$ python -q
>>> import numpy as np
>>> np.set_printoptions(precision=2, suppress=True, linewidth=120, sign=" ")
>>> rd = lambda a: np.round(a, 2) + 0
>>> rng = np.random.default_rng(5996)
>>> W0 = np.eye(3, dtype=int)[rng.permutation(3)]
>>> W0
array([[ 0,  1,  0],
       [ 0,  0,  1],
       [ 1,  0,  0]])
>>> # keeps lengths
>>> x0 = np.array([0, -1, 0])
>>> print(np.linalg.norm(W0 @ x0) <= np.linalg.norm(W0, 2) * np.linalg.norm(x0) + 1e-9)
True
>>> print(np.einsum("ij,j->i", W0, x0))
[-1  0  0]
>>> (W0 * x0).sum(axis=1)
array([-1,  0,  0])
>>> W0 @ np.eye(3)[1]
array([ 1.,  0.,  0.])
>>> W0 @ x0
array([-1,  0,  0])
>>> def softmax(z):
...     e = np.exp(z - z.max(axis=-1, keepdims=True))
...     return e / e.sum(axis=-1, keepdims=True)
... 
>>> rd(softmax(W0[0]))
array([ 0.21,  0.58,  0.21])
>>> print(softmax(W0).sum(axis=1))
[ 1.  1.  1.]
>>> rd(softmax(W0[0] + 3))
array([ 0.21,  0.58,  0.21])
>>> att = W0 @ W0.T / np.sqrt(3)
>>> rd(softmax(att))
array([[ 0.47,  0.26,  0.26],
       [ 0.26,  0.47,  0.26],
       [ 0.26,  0.26,  0.47]])
>>> softmax(att).round(6).argmax(axis=1)
array([ 0,  1,  2])
>>> M2 = W0 / np.linalg.norm(W0, axis=1, keepdims=True)
>>> C2 = M2 @ M2.T
>>> print((np.abs(C2) > 0.9).astype(int))
[[ 1  0  0]
 [ 0  1  0]
 [ 0  0  1]]
>>> C2
array([[ 1.,  0.,  0.],
       [ 0.,  1.,  0.],
       [ 0.,  0.,  1.]])
>>> M2 = np.array([[-1, 2, -3], [-2, 7, 0], [-1, 1, -8]])
>>> M2.T @ W0.T
array([[-2, -1, -1],
       [ 7,  1,  2],
       [ 0, -8, -3]])
>>> print(np.linalg.matrix_rank(np.vstack([W0, M2.T])))
3
>>> print(np.vstack([W0, M2.T]).shape)
(6, 3)
>>> np.einsum("ik,kj->ij", W0, M2)
array([[-2,  7,  0],
       [-1,  1, -8],
       [-1,  2, -3]])
>>> W0 @ M2
array([[-2,  7,  0],
       [-1,  1, -8],
       [-1,  2, -3]])
>>> print(np.einsum("ik,kj->ji", W0, M2))
[[-2 -1 -1]
 [ 7  1  2]
 [ 0 -8 -3]]
>>> print(np.einsum("ij,ij->i", W0, W0))
[ 1  1  1]
>>> mat = np.load("out12.npy")
>>> print(mat)
[[ 0  2  0  2  2  1  0  2  0]
 [ 2  2  1  2  1  1  2  1  0]
 [ 2  0  1  0  0  0  1  0  2]
 [ 1  0  1  2  1  2  0  2  0]
 [ 2  2  0  1  1  2  1  1  1]
 [ 0  1  2  1  0  0  1  1  1]
 [ 1  2  2  1  2  1  1  2  1]
 [ 0  1  1  1  0  1  0  1  0]
 [ 0  2  1  2  0  1  1  1  1]]
>>> (mat - mat.T) / 2
array([[ 0. ,  0. , -1. ,  0.5,  0. ,  0.5, -0.5,  1. ,  0. ],
       [ 0. ,  0. ,  0.5,  1. , -0.5,  0. ,  0. ,  0. , -1. ],
       [ 1. , -0.5,  0. , -0.5,  0. , -1. , -0.5, -0.5,  0.5],
       [-0.5, -1. ,  0.5,  0. ,  0. ,  0.5, -0.5,  0.5, -1. ],
       [ 0. ,  0.5,  0. ,  0. ,  0. ,  1. , -0.5,  0.5,  0.5],
       [-0.5,  0. ,  1. , -0.5, -1. ,  0. ,  0. ,  0. ,  0. ],
       [ 0.5,  0. ,  0.5,  0.5,  0.5,  0. ,  0. ,  1. ,  0. ],
       [-1. ,  0. ,  0.5, -0.5, -0.5,  0. , -1. ,  0. , -0.5],
       [ 0. ,  1. , -0.5,  1. , -0.5,  0. ,  0. ,  0.5,  0. ]])
>>> print(np.allclose(mat, mat.T))
False
>>> np.linalg.matrix_power(mat, 4)
array([[  658,   849,   714,   947,   527,   720,   524,   864,   414],
       [  923,  1237,  1024,  1372,   770,  1025,   754,  1250,   582],
       [  448,   602,   507,   672,   385,   497,   367,   618,   284],
       [  517,   682,   584,   768,   423,   570,   421,   699,   339],
       [  833,  1116,   927,  1236,   705,   923,   676,  1135,   533],
       [  489,   644,   532,   715,   395,   539,   397,   646,   307],
       [  957,  1251,  1038,  1389,   780,  1050,   771,  1264,   593],
       [  308,   407,   337,   452,   248,   341,   249,   409,   199],
       [  653,   868,   719,   962,   535,   723,   529,   875,   421]])
>>> rd(np.abs(np.linalg.eigvals(mat)).max())
np.float64(8.79)
>>> Q, evecs = np.linalg.qr(mat[:, :7])[0], np.linalg.qr(mat[:, 7:])[0]
>>> s = np.linalg.svd(Q.T @ evecs, compute_uv=False)
>>> (s > 0.9).sum()
np.int64(1)
>>> rd(np.degrees(np.arccos(s.clip(0, 1))))
array([  2.56,  32.24])
>>> rd(s)
array([ 1.  ,  0.85])
>>> M2 = np.array([[2, -1], [2, 2]])
>>> Z = np.kron(M2, W0)
>>> Z.shape
(6, 6)
>>> np.linalg.matrix_rank(Z)
np.int64(6)
>>> C2 = mat.T @ mat
>>> np.allclose(C2, C2.T)
True
>>> C2
array([[ 14,  10,   7,   9,   7,   9,   9,   8,   7],
       [ 10,  22,  11,  18,  12,  13,  11,  16,   7],
       [  7,  11,  13,  11,   6,   7,   8,  11,   7],
       [  9,  18,  11,  20,  11,  14,   9,  17,   5],
       [  7,  12,   6,  11,  11,   9,   5,  12,   3],
       [  9,  13,   7,  14,   9,  13,   6,  13,   4],
       [  9,  11,   8,   9,   5,   6,   9,   7,   6],
       [  8,  16,  11,  17,  12,  13,   7,  17,   5],
       [  7,   7,   7,   5,   3,   4,   6,   5,   8]])
>>> np.trace(C2), (mat ** 2).sum()
(np.int64(127), np.int64(127))
>>> (mat @ mat.T).shape
(9, 9)
>>> rd(np.linalg.eigvalsh(C2)[::-1])
array([ 92.93,  13.77,   7.78,   5.13,   3.81,   2.39,   1.06,   0.12,   0.02])
>>> print(np.linalg.matrix_rank(C2))
9
>>> K = np.loadtxt("arr.csv", delimiter=",")
>>> K
array([[ 0., -3.,  0.],
       [ 0.,  1.,  0.],
       [ 0.,  0., -3.]])
>>> x0 = np.array([3, 1, 3])
>>> y = W0 @ x0
>>> y
array([ 1,  3,  3])
>>> rd(np.linalg.solve(W0, y + W0[:, 0]))
array([ 4.,  1.,  3.])
>>> print(rd(np.linalg.solve(W0, y)))
[ 3.  1.  3.]
>>> rd(np.linalg.solve(W0.T, W0[2]))
array([ 0.,  0.,  1.])
>>> rd(np.sort(np.linalg.eigvals(K)))
array([-3.,  0.,  1.])
>>> [int(np.linalg.matrix_rank(np.linalg.matrix_power(K, p))) for p in range(1, 4)]
[2, 2, 2]
>>> rd(np.linalg.matrix_power(K - np.diag(np.diag(K)), 3))
array([[ 0.,  0.,  0.],
       [ 0.,  0.,  0.],
       [ 0.,  0.,  0.]])
>>> print(np.linalg.matrix_rank(K - K[0, 0] * np.eye(3)))
2
>>> K @ K
array([[ 0., -3.,  0.],
       [ 0.,  1.,  0.],
       [ 0.,  0.,  9.]])
>>> f = np.array([3, 5, 1, 2, 1, 2, 5, 3, 1])
>>> M2 = mat + np.outer(f, np.eye(9)[4])
>>> np.linalg.matrix_rank(np.linalg.inv(M2) - np.linalg.inv(mat), tol=1e-8)
np.int64(1)
>>> M2
array([[ 0.,  2.,  0.,  2.,  5.,  1.,  0.,  2.,  0.],
       [ 2.,  2.,  1.,  2.,  6.,  1.,  2.,  1.,  0.],
       [ 2.,  0.,  1.,  0.,  1.,  0.,  1.,  0.,  2.],
       [ 1.,  0.,  1.,  2.,  3.,  2.,  0.,  2.,  0.],
       [ 2.,  2.,  0.,  1.,  2.,  2.,  1.,  1.,  1.],
       [ 0.,  1.,  2.,  1.,  2.,  0.,  1.,  1.,  1.],
       [ 1.,  2.,  2.,  1.,  7.,  1.,  1.,  2.,  1.],
       [ 0.,  1.,  1.,  1.,  3.,  1.,  0.,  1.,  0.],
       [ 0.,  2.,  1.,  2.,  1.,  1.,  1.,  1.,  1.]])
>>> rd(np.linalg.det(M2) / np.linalg.det(mat)), rd(1 + np.linalg.solve(mat, f)[4])
(np.float64(2.18), np.float64(2.18))
>>> X = np.loadtxt("dump.csv", delimiter=",")
>>> rd(X)
array([[-61.34, -50.32, -10.81,   2.26,  -1.63, -50.11],
       [-45.28, -37.56,  -7.03,   2.89,  -0.55, -36.73],
       [-31.42, -26.4 ,  -4.29,   2.99,   0.03, -25.25],
       [-25.34, -21.43,  -3.3 ,   2.83,   0.15, -20.25],
       [-19.46, -16.57,  -2.53,   2.5 ,   0.14, -15.43],
       [-14.68, -12.58,  -2.05,   2.08,   0.03, -11.55],
       [-13.26, -11.38,  -1.95,   1.91,  -0.03, -10.41],
       [ -7.12,  -6.09,  -1.63,   0.95,  -0.37,  -5.5 ],
       [ -4.47,  -3.77,  -1.46,   0.42,  -0.51,  -3.43],
       [  2.31,   1.71,   1.9 ,   0.54,   1.01,   1.83],
       [  2.84,   2.08,   2.4 ,   0.72,   1.28,   2.25],
       [ 30.46,  20.09,  30.11,  14.14,  16.74,  25.66],
       [ 32.14,  21.18,  31.7 ,  14.96,  17.63,  27.1 ],
       [ 34.38,  22.64,  33.8 ,  16.04,  18.79,  29.03]])
>>> # rank 3
>>> C2 = np.cov(X, rowvar=False)
>>> np.argwhere(np.triu(np.abs(np.corrcoef(X.T)) > 0.8, 1))
array([[ 0,  1],
       [ 0,  2],
       [ 0,  4],
       [ 0,  5],
       [ 1,  2],
       [ 1,  5],
       [ 2,  3],
       [ 2,  4],
       [ 2,  5],
       [ 3,  4],
       [ 4,  5]])
